$ python3 -q
>>> import numpy as np
>>> np.set_printoptions(precision=3, suppress=True, linewidth=160, legacy="1.25")
>>> mat = np.load("layer12.npy")
>>> mat
array([[-0.02, -0.22,  0.48,  0.06,  0.26],
       [ 0.02,  0.22, -0.48, -0.06, -0.26],
       [ 0.05,  0.55, -1.2 , -0.15, -0.65],
       [ 0.06,  0.66, -1.44, -0.18, -0.78],
       [-0.02, -0.22,  0.48,  0.06,  0.26],
       [ 0.04,  0.44, -0.96, -0.12, -0.52],
       [-0.02, -0.22,  0.48,  0.06,  0.26],
       [-0.08, -0.88,  1.92,  0.24,  1.04],
       [-0.11, -1.21,  2.64,  0.33,  1.43],
       [-0.04, -0.44,  0.96,  0.12,  0.52],
       [-0.06, -0.66,  1.44,  0.18,  0.78],
       [ 0.09,  0.99, -2.16, -0.27, -1.17],
       [ 0.07,  0.77, -1.68, -0.21, -0.91],
       [-0.08, -0.88,  1.92,  0.24,  1.04],
       [ 0.04,  0.44, -0.96, -0.12, -0.52],
       [-0.08, -0.88,  1.92,  0.24,  1.04]])
>>> U, s, Vh = np.linalg.svd(mat)
>>> np.argmax(s[:-1] / (s[1:] + 1e-6)) + 1
1
>>> s.round(3) + 0
array([7.274, 0.   , 0.   , 0.   , 0.   ])
>>> other = U[:, :1] @ np.diag(s[:1]) @ Vh[:1]
>>> print(np.linalg.matrix_rank(other))
1
>>> np.linalg.matrix_rank(mat, rtol=0.05)
1
>>> other
array([[-0.02, -0.22,  0.48,  0.06,  0.26],
       [ 0.02,  0.22, -0.48, -0.06, -0.26],
       [ 0.05,  0.55, -1.2 , -0.15, -0.65],
       [ 0.06,  0.66, -1.44, -0.18, -0.78],
       [-0.02, -0.22,  0.48,  0.06,  0.26],
       [ 0.04,  0.44, -0.96, -0.12, -0.52],
       [-0.02, -0.22,  0.48,  0.06,  0.26],
       [-0.08, -0.88,  1.92,  0.24,  1.04],
       [-0.11, -1.21,  2.64,  0.33,  1.43],
       [-0.04, -0.44,  0.96,  0.12,  0.52],
       [-0.06, -0.66,  1.44,  0.18,  0.78],
       [ 0.09,  0.99, -2.16, -0.27, -1.17],
       [ 0.07,  0.77, -1.68, -0.21, -0.91],
       [-0.08, -0.88,  1.92,  0.24,  1.04],
       [ 0.04,  0.44, -0.96, -0.12, -0.52],
       [-0.08, -0.88,  1.92,  0.24,  1.04]])
>>> np.argsort(-np.linalg.norm(mat, axis=0).round(6), kind="stable")[:3]
array([2, 4, 1])
>>> np.linalg.matrix_rank(mat, rtol=0.1)
1
>>> np.linalg.cond(mat) > 100
True
>>> labels = mat[:, 4] > np.median(mat[:, 4])
>>> r0 = mat[labels].mean(axis=0) - mat[~labels].mean(axis=0)
>>> print(r0)
[-0.106 -1.166  2.544  0.318  1.378]
>>> ((mat - mat.mean(axis=0)) @ r0 > 0).astype(int)
array([1, 0, 0, 0, 1, 0, 1, 1, 1, 1, 1, 0, 0, 1, 0, 1])
>>> np.argsort(-np.abs(r0).round(6), kind="stable")
array([2, 4, 1, 3, 0])
>>> D = np.linalg.norm(mat[:, None] - mat[None], axis=-1)
>>> D[12].round(6).argsort(kind="stable")[:4]
array([12,  3,  2, 11])
>>> np.linalg.norm(mat, axis=1)
array([0.592, 0.592, 1.48 , 1.776, 0.592, 1.184, 0.592, 2.368, 3.256, 1.184, 1.776, 2.664, 2.072, 2.368, 1.184, 2.368])
>>> np.linalg.matrix_rank(D ** 2)
3
>>> D.mean(axis=1).argmax()
8
>>> np.flatnonzero(D[12] < D.mean() / 2)
array([ 2,  3,  5, 11, 12, 14])
>>> print(D[12])
[2.664 1.48  0.592 0.296 2.664 0.888 2.664 4.44  5.328 3.256 3.848 0.592 0.    4.44  0.888 4.44 ]
>>> np.linalg.norm(mat - mat.mean(axis=0), axis=1)
array([0.333, 0.851, 1.739, 2.035, 0.333, 1.443, 0.333, 2.109, 2.997, 0.925, 1.517, 2.923, 2.331, 2.109, 1.443, 2.109])
>>> D[:5, :5]
array([[0.   , 1.184, 2.072, 2.368, 0.   ],
       [1.184, 0.   , 0.888, 1.184, 1.184],
       [2.072, 0.888, 0.   , 0.296, 2.072],
       [2.368, 1.184, 0.296, 0.   , 2.368],
       [0.   , 1.184, 2.072, 2.368, 0.   ]])
>>> other = mat / np.sqrt((mat ** 2).mean(axis=1, keepdims=True))
>>> print(np.linalg.matrix_rank(mat - mat.mean(axis=1, keepdims=True)))
1
>>> np.linalg.matrix_rank(other) == np.linalg.matrix_rank(mat)
True
>>> m1 = np.load("sample5.npy")
>>> m1
array([[ 1,  5,  5, -4, -5, -3,  1, -3,  3],
       [ 4,  4, -3,  3, -5, -3, -3, -2, -2],
       [ 2,  3,  4,  3,  3,  5,  5, -2,  1],
       [-5, -1,  3, -2,  0, -3,  2,  3, -3],
       [-1, -1, -5,  4,  4,  0,  0,  1,  3],
       [-4,  1, -4,  1, -3,  2,  3,  1, -1],
       [-5,  5,  5,  5, -2, -5,  2,  1,  3],
       [ 2, -4,  5, -3,  5, -3,  4, -4, -2],
       [ 1, -1, -4,  5,  4,  4, -3,  0,  1],
       [-2, -3,  2, -2,  1, -1,  4, -3, -2]])
>>> gram = m1.T @ m1
>>> gram
array([[ 97,   1, -16,  -6,  11,  27, -36, -42,  -1],
       [  1, 104,  26,  38, -80, -21,  -6,  -2,  37],
       [-16,  26, 170, -61,  -5, -61,  78, -38,   2],
       [ -6,  38, -61, 118,  20,  32, -24,  22,  32],
       [ 11, -80,  -5,  20, 130,  49,  24,  -5,  -1],
       [ 27, -21, -61,  32,  49, 107,  -7,   8,   6],
       [-36,  -6,  78, -24,  24,  -7,  93, -24,  -8],
       [-42,  -2, -38,  22,  -5,   8, -24,  54,   3],
       [ -1,  37,   2,  32,  -1,   6,  -8,   3,  51]])
>>> np.allclose(gram, gram.T)
True
>>> np.linalg.eigvalsh(gram)[::-1]
array([295.031, 223.49 , 139.841, 127.71 ,  63.634,  41.649,  25.471,   6.132,   1.042])
>>> np.linalg.svd(m1, compute_uv=False) ** 2
array([295.031, 223.49 , 139.841, 127.71 ,  63.634,  41.649,  25.471,   6.132,   1.042])
>>> np.linalg.matrix_rank(gram)
9
